$ python -q
>>> import numpy as np
>>> from numpy import linalg as LA
>>> np.set_printoptions(precision=3, suppress=True, linewidth=200)
>>> sig = 10 * 0.5 ** np.arange(9)
>>> rng = np.random.default_rng(12)
>>> J = rng.normal(size=(38, 9)) * rng.permutation(sig)
>>> print(J)
[[ -0.034   0.041   7.416   0.452   0.126  -0.377  -0.784  -3.302  -0.017]
 [  4.994  -0.001   4.959  -1.194   0.011  -0.283   2.219   2.217   0.148]
 [ -0.289   0.024   6.579  -0.215  -0.039  -0.036  -0.757  -1.486  -0.044]
 [ -3.642   0.03  -15.961   0.515  -0.049  -0.171  -1.689  -0.361  -0.039]
 [  0.957  -0.021   0.938   1.137   0.032  -0.179   1.191  -0.322   0.093]
 [  3.064  -0.015 -19.303  -0.217   0.043  -0.119   0.549   2.449  -0.085]
 [  6.157   0.063  10.79    0.728   0.086   0.705   0.232   0.005   0.094]
 [ -4.541  -0.061  -8.82    0.233   0.037  -0.48   -2.354  -0.79   -0.029]
 [ -0.246   0.026  12.288   0.144   0.048  -0.342  -1.47    0.591   0.104]
 [  3.631   0.023   7.842   0.506  -0.137  -0.229   0.569   1.492  -0.236]
 [  5.865  -0.017  -2.324   0.171   0.059  -0.448   1.237   0.193  -0.12 ]
 [ -1.376  -0.085  -6.476   0.114  -0.055  -0.103  -0.183   0.121   0.159]
 [ -0.124  -0.01    5.386   1.298  -0.027   0.16   -1.972   3.364   0.103]
 [  6.664  -0.002 -10.428   0.554   0.059  -0.271  -1.841   1.123  -0.027]
 [ 13.061  -0.024  -5.286  -0.069  -0.13   -0.278   2.055  -0.328  -0.095]
 [ -6.359   0.023   6.583   0.16   -0.03    0.095   0.477  -1.702   0.097]
 [-10.577  -0.05   -3.039  -0.068  -0.091   0.103   1.32    1.128   0.035]
 [  4.141   0.016 -11.424  -0.127   0.101  -0.355   0.078  -0.973  -0.14 ]
 [ -5.058   0.004   3.153   0.193  -0.113  -0.09    0.432   2.367   0.105]
 [  4.158   0.043   8.239  -0.51    0.005  -0.223  -2.977  -4.202   0.326]
 [ -5.586  -0.088  -5.848   0.95   -0.004   0.128  -0.338  -0.208   0.198]
 [  3.98   -0.003   8.916   0.672  -0.017   0.084   0.318  -1.671   0.18 ]
 [ -0.835  -0.024 -16.758  -0.791   0.119  -0.356   0.537  -0.918   0.08 ]
 [  3.011  -0.03   -2.919   0.062   0.009  -0.009  -0.392   1.574   0.206]
 [  2.703  -0.029   3.959   0.038   0.036   0.577  -0.267  -0.029  -0.139]
 [ -1.445  -0.022  15.998   0.19   -0.045   0.603  -1.66    2.153   0.159]
 [  2.87   -0.01   -1.294  -0.215   0.061  -0.728  -0.639   0.38   -0.091]
 [ -9.088  -0.009  -7.552   0.5     0.109   0.022  -2.418  -0.49   -0.144]
 [  3.41    0.066   3.174   1.272   0.118   0.218  -1.075   0.522  -0.209]
 [  5.755   0.009  14.989   0.263  -0.141   0.246   1.343   4.523  -0.129]
 [ -3.878   0.008  -9.085  -0.77   -0.074   0.853  -0.624  -2.228  -0.052]
 [  0.563   0.055  10.501   0.558   0.011   0.081  -0.67   -3.511   0.334]
 [ -1.782   0.043  -2.18    0.004  -0.004  -0.4     0.021   1.188   0.144]
 [  2.935   0.043   3.857   0.053  -0.147  -0.14    2.05    0.519   0.138]
 [ -0.635  -0.023  21.322   0.276   0.123   0.192  -0.264  -5.402   0.027]
 [ -7.42   -0.084  13.232   0.503   0.057   0.041   0.056   1.26    0.037]
 [  0.755   0.032 -23.804   0.607  -0.044   0.291   1.561  -1.932   0.135]
 [  4.227  -0.026  -4.896   0.092  -0.172  -0.133   0.256  -1.08   -0.248]]
>>> x = np.array([2, 2, 2, 1, 1, 0, 0, 1, 1])
>>> target = J @ x
>>> print(np.round(LA.lstsq(J, target)[0], 3) + 0)
[2. 2. 2. 1. 1. 0. 0. 1. 1.]
>>> print(np.round(LA.pinv(J) @ J, 3) + 0)
[[1. 0. 0. 0. 0. 0. 0. 0. 0.]
 [0. 1. 0. 0. 0. 0. 0. 0. 0.]
 [0. 0. 1. 0. 0. 0. 0. 0. 0.]
 [0. 0. 0. 1. 0. 0. 0. 0. 0.]
 [0. 0. 0. 0. 1. 0. 0. 0. 0.]
 [0. 0. 0. 0. 0. 1. 0. 0. 0.]
 [0. 0. 0. 0. 0. 0. 1. 0. 0.]
 [0. 0. 0. 0. 0. 0. 0. 1. 0.]
 [0. 0. 0. 0. 0. 0. 0. 0. 1.]]
>>> target = target + 0.3 * rng.normal(size=38)
>>> print(target)
[ 12.112  20.885  10.744 -38.891   4.97  -31.05   35.23  -27.351  25.37   24.612   7.484 -15.043  14.351  -5.346  14.938  -1.529 -27.128 -15.578  -1.556  20.802 -22.043  24.91  -36.445   2.034
  13.397  31.77    3.364 -33.086  15.241  45.611 -29.116  19.593  -6.617  13.757  36.183  13.414 -47.21   -2.339]
>>> coef, *_ = LA.lstsq(J, target)
>>> print([round(float(LA.norm(LA.solve(J.T @ J + lam * np.eye(9), J.T @ target))), 2) for lam in (0, 1, 10, 100)])
[3.62, 3.16, 3.02, 2.74]
>>> print(np.round(J.T @ (target - J @ coef), 3) + 0)
[0. 0. 0. 0. 0. 0. 0. 0. 0.]
>>> print(coef.round())
[ 2.  0.  2.  1.  2.  0. -0.  1.  1.]
